% python3 -q
>>> import numpy as np
>>> import numpy.linalg as la
>>> np.set_printoptions(precision=2, suppress=True, linewidth=140)
>>> mat = np.loadtxt("data.csv", delimiter=",")
>>> mat
array([[2., 3., 2., 1., 2., 2., 0.],
       [0., 2., 3., 2., 1., 2., 2.],
       [2., 0., 2., 3., 2., 1., 2.],
       [2., 2., 0., 2., 3., 2., 1.],
       [1., 2., 2., 0., 2., 3., 2.],
       [2., 1., 2., 2., 0., 2., 3.],
       [3., 2., 1., 2., 2., 0., 2.]])
>>> Y = la.inv(mat)
>>> np.allclose(Y, mat.T)
False
>>> np.round(la.slogdet(mat)[0], 2)
np.float64(1.0)
>>> np.round(mat @ Y, 2) + 0
array([[1., 0., 0., 0., 0., 0., 0.],
       [0., 1., 0., 0., 0., 0., 0.],
       [0., 0., 1., 0., 0., 0., 0.],
       [0., 0., 0., 1., 0., 0., 0.],
       [0., 0., 0., 0., 1., 0., 0.],
       [0., 0., 0., 0., 0., 1., 0.],
       [0., 0., 0., 0., 0., 0., 1.]])
>>> la.det(mat) * Y
array([[ 221., -343.,   89., -115.,    5.,  185.,   29.],
       [  29.,  221., -343.,   89., -115.,    5.,  185.],
       [ 185.,   29.,  221., -343.,   89., -115.,    5.],
       [   5.,  185.,   29.,  221., -343.,   89., -115.],
       [-115.,    5.,  185.,   29.,  221., -343.,   89.],
       [  89., -115.,    5.,  185.,   29.,  221., -343.],
       [-343.,   89., -115.,    5.,  185.,   29.,  221.]])
>>> round(la.det(mat) * la.det(Y), 2)
np.float64(1.0)
>>> rng = np.random.default_rng(80)
>>> z = rng.permutation(7)
>>> z
array([1, 4, 0, 2, 3, 5, 6])
>>> Y = mat[z][:, z]
>>> Y
array([[2., 1., 0., 3., 2., 2., 2.],
       [2., 2., 1., 2., 0., 3., 2.],
       [3., 2., 2., 2., 1., 2., 0.],
       [0., 2., 2., 2., 3., 1., 2.],
       [2., 3., 2., 0., 2., 2., 1.],
       [1., 0., 2., 2., 2., 2., 3.],
       [2., 2., 3., 1., 2., 0., 2.]])
>>> np.sort(np.abs(la.eigvals(Y)))
array([ 1.17,  1.17,  1.93,  1.93,  3.73,  3.73, 12.  ])
>>> np.allclose(Y, mat)
False
>>> np.trace(Y)
np.float64(14.0)
>>> m1 = np.load("sample10.npy")
>>> m1
array([[ 6.15,  2.52, -2.45, -0.85],
       [ 2.85,  2.49, -1.21,  0.06],
       [ 2.54,  4.28, -2.29,  0.6 ],
       [-0.82, -2.33,  2.47,  5.24],
       [ 4.28,  2.92, -2.81,  4.47],
       [-4.41,  4.32, -0.57,  7.49],
       [ 1.77,  3.66, -1.72,  1.42],
       [-6.28,  0.11,  3.04,  6.27],
       [ 1.6 ,  2.41, -0.56, -0.39],
       [-1.02,  4.85, -2.28,  7.33],
       [ 2.52, -4.31,  2.75,  2.64],
       [-3.09, -1.21,  3.17,  2.51],
       [ 1.64,  1.91, -0.39,  0.31],
       [-1.34,  3.09, -0.52,  4.16],
       [ 0.28,  4.52, -2.46,  6.39],
       [ 4.21,  4.92, -3.46,  1.03],
       [-3.5 ,  5.32, -0.16, -0.99],
       [ 1.41, -0.24,  0.08,  6.13],
       [-1.66,  4.83, -0.68, -0.6 ],
       [ 0.43, -2.45,  2.95, -0.31],
       [ 4.87,  6.99, -5.43,  3.45],
       [-0.9 ,  1.85, -0.53,  7.71],
       [ 2.34,  0.13,  0.11,  2.26],
       [ 0.79,  6.57, -3.36,  2.85]])
>>> u = np.array([1, -2])
>>> np.correlate(m1[11], m1[0], "full")
array([  2.63,   8.6 ,  -7.52, -31.95,  -5.6 ,  25.82,  15.44])
